$ ipython --no-banner

In [1]: import numpy as np

In [2]: np.set_printoptions(suppress=True, linewidth=200)

In [3]: K = np.array([[9, -6], [-6, 4]])

In [4]: left, sigma, Vt = np.linalg.svd(K)

In [5]: sigma.round(2) + 0
Out[5]: array([13.,  0.])

In [6]: np.argmax(sigma[:-1] / (sigma[1:] + 1e-6)) + 1
Out[6]: np.int64(1)

In [7]: M2 = left[:, :1] @ np.diag(sigma[:1]) @ Vt[:1]

In [8]: np.linalg.matrix_rank(M2)
Out[8]: np.int64(1)

In [9]: round(float(np.abs(K - M2).max()), 2)
Out[9]: 0.0

In [10]: W = np.array([[0, 5, -6, -1, 6], [-8, -6, 5, 7, -1]])

In [11]: coef = np.array([-2, 2, 2, 1, -1])

In [12]: act = np.maximum(K @ W + coef, 0)

In [13]: np.linalg.matrix_rank(act)
Out[13]: np.int64(2)

In [14]: C = np.array([[-2, -1], [2, -2], [-2, -1], [-3, 2], [-3, -1]])

In [15]: act @ C
Out[15]: 
array([[-103, -271],
       [-221,   12]])

In [16]: rng = np.random.default_rng(1336)

In [17]: z = rng.permutation(2)

In [18]: z
Out[18]: array([1, 0])

In [19]: M2 = K[z][:, z]

In [20]: M2
Out[20]: 
array([[ 4, -6],
       [-6,  9]])

In [21]: np.allclose(M2, K)
Out[21]: False

In [22]: left, sigma, Vt = np.linalg.svd(M2)

In [23]: V = Vt[:(sigma > 1e-8).sum()]

In [24]: vec = M2[0] + -3 * M2[1] + rng.integers(2) * np.eye(2)[1]

In [25]: vec
Out[25]: array([ 22., -33.])

In [26]: np.round(V.T @ V, 2)
Out[26]: 
array([[ 0.31, -0.46],
       [-0.46,  0.69]])

In [27]: feats = np.loadtxt("w.csv", delimiter=",")

In [28]: feats
Out[28]: 
array([[0., 1.],
       [1., 0.]])

In [29]: # symmetric, so the eigenvalues are real

In [30]: f = np.array([5, 1, 0])

In [31]: np.array([np.convolve(row, f, "same") for row in feats])
Out[31]: 
array([[0., 5., 1.],
       [5., 1., 0.]])

In [32]: w, V = np.linalg.eig(feats)

In [33]: np.round(np.sort(np.linalg.eigvals(feats @ feats)), 2)
Out[33]: array([1., 1.])

In [34]: feats @ V[:, 0] - w[0] * V[:, 0]
Out[34]: array([0., 0.])

In [35]: w
Out[35]: array([ 1., -1.])

In [36]: M2 = feats / np.linalg.norm(feats, axis=1, keepdims=True)

In [37]: C2 = M2 @ M2.T

In [38]: (C2 - 2 * np.eye(2)).round(6).argmax(axis=1)
Out[38]: array([1, 0])

In [39]: (np.abs(C2) > 0.9).astype(int)
Out[39]: 
array([[1, 0],
       [0, 1]])

In [40]: np.degrees(np.arccos(np.clip(C2[1, 0], -1, 1)))
Out[40]: np.float64(90.0)

In [41]: P = np.triu(np.array([[0, 4], [3, 5]]), 1) + np.eye(2)

In [42]: M2 = P @ feats @ np.linalg.inv(P)

In [43]: np.poly(M2)
Out[43]: array([ 1.,  0., -1.])

In [44]: round(float(np.linalg.det(M2)), 2)
Out[44]: -1.0

In [45]: M2
Out[45]: 
array([[  4., -15.],
       [  1.,  -4.]])

In [46]: w, V = np.linalg.eigh(feats)

In [47]: vec = np.array([4, 1])

In [48]: np.round(np.linalg.eigvalsh(feats[1:, 1:]), 2)
Out[48]: array([0.])

In [49]: np.round(V * np.maximum(w, 0) @ V.T, 2)
Out[49]: 
array([[0.5, 0.5],
       [0.5, 0.5]])

In [50]: vec @ feats @ vec
Out[50]: np.float64(8.0)

In [51]: (np.sign(V[:, -1].round(6)) == np.sign(V[0, -1].round(6))).astype(int)
Out[51]: array([1, 1])

In [52]: W0 = np.load("out6.npy")

In [53]: W0
Out[53]: 
array([[1, 0, 0, 0],
       [0, 1, 0, 0],
       [0, 0, 2, 0],
       [0, 0, 0, 2]])

In [54]: # triangular, det is the product of the diagonal

In [55]: M2 = W0 / np.sqrt((W0 ** 2).mean(axis=1, keepdims=True))

In [56]: M2[1]
Out[56]: array([0., 2., 0., 0.])

In [57]: np.round(np.linalg.norm(M2, axis=1), 2)
Out[57]: array([2., 2., 2., 2.])

In [58]: np.linalg.matrix_rank(M2) == np.linalg.matrix_rank(W0)
Out[58]: np.True_

In [59]: W0.sum(axis=0)
Out[59]: array([1, 1, 2, 2])

In [60]: np.round(np.linalg.norm(W0), 2)
Out[60]: np.float64(3.16)

In [61]: W0.mean(axis=0)
Out[61]: array([0.25, 0.25, 0.5 , 0.5 ])

In [62]: W0.sum(axis=1)
Out[62]: array([1, 1, 2, 2])

In [63]: np.round(np.linalg.svd(W0, compute_uv=False), 2)
Out[63]: array([2., 2., 1., 1.])

In [64]: np.linalg.matrix_rank(W0)
Out[64]: np.int64(4)

In [65]: W0.shape
Out[65]: (4, 4)

In [66]: np.count_nonzero(W0)
Out[66]: np.int64(4)

In [67]: np.diff(W0, axis=0)
Out[67]: 
array([[-1,  1,  0,  0],
       [ 0, -1,  2,  0],
       [ 0,  0, -2,  2]])

In [68]: data = rng.normal(size=(33, 5))

In [69]: data = 5 * data / np.linalg.norm(data, axis=1, keepdims=True)

In [70]: data.round(2)
Out[70]: 
array([[-1.92,  1.18, -0.68,  4.39,  0.42],
       [ 1.64, -3.1 ,  3.15, -0.04,  1.67],
       [-0.51, -3.44, -3.31,  0.04,  1.39],
       [ 1.67, -2.79,  0.12, -3.73, -0.71],
       [ 0.01,  0.42,  4.67, -1.72,  0.15],
       [ 1.21, -0.12,  3.26, -1.13, -3.41],
       [ 2.82,  0.43, -0.81, -1.59,  3.7 ],
       [ 3.24, -1.42, -2.47,  1.65, -1.91],
       [-2.1 ,  3.33,  2.48,  1.2 ,  1.39],
       [-1.31,  1.05,  3.28,  1.02,  3.22],
       [ 1.92, -2.72,  1.02,  0.1 , -3.59],
       [-0.16,  1.91,  4.4 ,  1.28, -0.57],
       [ 1.91,  2.42,  1.14, -3.53, -1.32],
       [-4.53, -1.24, -0.41, -0.75,  1.48],
       [ 3.71,  1.18, -2.94,  0.76,  0.8 ],
       [ 3.91, -2.68, -1.14,  0.42, -1.04],
       [ 1.55, -0.82, -3.45,  3.05, -0.82],
       [-2.8 ,  1.48,  0.72, -0.27,  3.79],
       [-4.33,  0.14, -1.86,  1.46, -0.77],
       [ 2.06, -1.85, -2.84,  2.25,  2.05],
       [ 0.77,  3.98, -2.4 ,  1.68,  0.07],
       [ 0.12,  2.39,  3.41, -0.84, -2.63],
       [ 2.49, -1.28,  2.36,  2.52, -2.29],
       [ 1.63, -2.21, -0.6 , -1.32,  3.92],
       [ 2.78, -1.03, -0.99,  3.66,  1.35],
       [-3.62,  1.9 ,  1.1 ,  1.57, -2.16],
       [ 3.38, -0.57,  1.72,  0.56, -3.16],
       [-0.54,  1.76,  0.87, -0.6 , -4.53],
       [ 2.46,  2.53, -1.63,  3.08, -0.61],
       [ 1.75, -1.79,  2.65,  1.71, -2.97],
       [-1.65, -1.81,  3.97, -1.67,  0.68],
       [ 4.51,  1.63, -0.07, -0.85, -1.13],
       [ 1.02, -2.09,  1.68, -2.31,  3.39]])

In [71]: Ac = data - data.mean(axis=0)

In [72]: left, sigma, Vt = np.linalg.svd(Ac, full_matrices=False)

In [73]: np.round(Ac.mean(axis=0), 2) + 0
Out[73]: array([0., 0., 0., 0., 0.])

In [74]: sigma.round(2)
Out[74]: array([15.49, 14.34, 13.21, 10.04,  8.63])

In [75]: np.abs(left[:, 0]).argmax()
Out[75]: np.int64(7)

In [76]: np.linalg.matrix_rank(Ac)
Out[76]: np.int64(5)

In [77]: np.searchsorted(np.cumsum(sigma ** 2) / (sigma ** 2).sum(), 0.9) + 1
Out[77]: np.int64(4)

In [78]: C = data[[14, 10]].astype(float)

In [79]: for _ in range(5):
    ...:     z = np.linalg.norm(data[:, None] - C, axis=-1).argmin(axis=1)
    ...:     C = np.array([data[z == j].mean(axis=0) for j in range(2)])
    ...: 

In [80]: z
Out[80]: array([0, 1, 0, 1, 1, 1, 0, 0, 1, 1, 1, 1, 1, 0, 0, 0, 0, 0, 0, 0, 0, 1, 1, 0, 0, 1, 1, 1, 0, 1, 1, 1, 0])

In [81]: np.abs(C[1] - C[0]).argmax()
Out[81]: np.int64(2)

In [82]: np.round(C[1] - C[0], 2)
Out[82]: array([-0.08,  0.52,  3.77, -1.26, -2.33])

In [83]: M2 = np.array([[0, 1], [-2, 3], [1, 1]])

In [84]: E = np.kron(np.eye(3, dtype=int), M2)

In [85]: E
Out[85]: 
array([[ 0,  1,  0,  0,  0,  0],
       [-2,  3,  0,  0,  0,  0],
       [ 1,  1,  0,  0,  0,  0],
       [ 0,  0,  0,  1,  0,  0],
       [ 0,  0, -2,  3,  0,  0],
       [ 0,  0,  1,  1,  0,  0],
       [ 0,  0,  0,  0,  0,  1],
       [ 0,  0,  0,  0, -2,  3],
       [ 0,  0,  0,  0,  1,  1]])

In [86]: P = E @ np.linalg.solve(E.T @ E, E.T)

In [87]: np.round(np.diag(P), 2)
Out[87]: array([0.17, 0.97, 0.87, 0.17, 0.97, 0.87, 0.17, 0.97, 0.87])

In [88]: np.allclose(P @ P, P)
Out[88]: True

In [89]: np.round(np.linalg.eigvalsh(P), 2) + 0
Out[89]: array([0., 0., 0., 1., 1., 1., 1., 1., 1.])
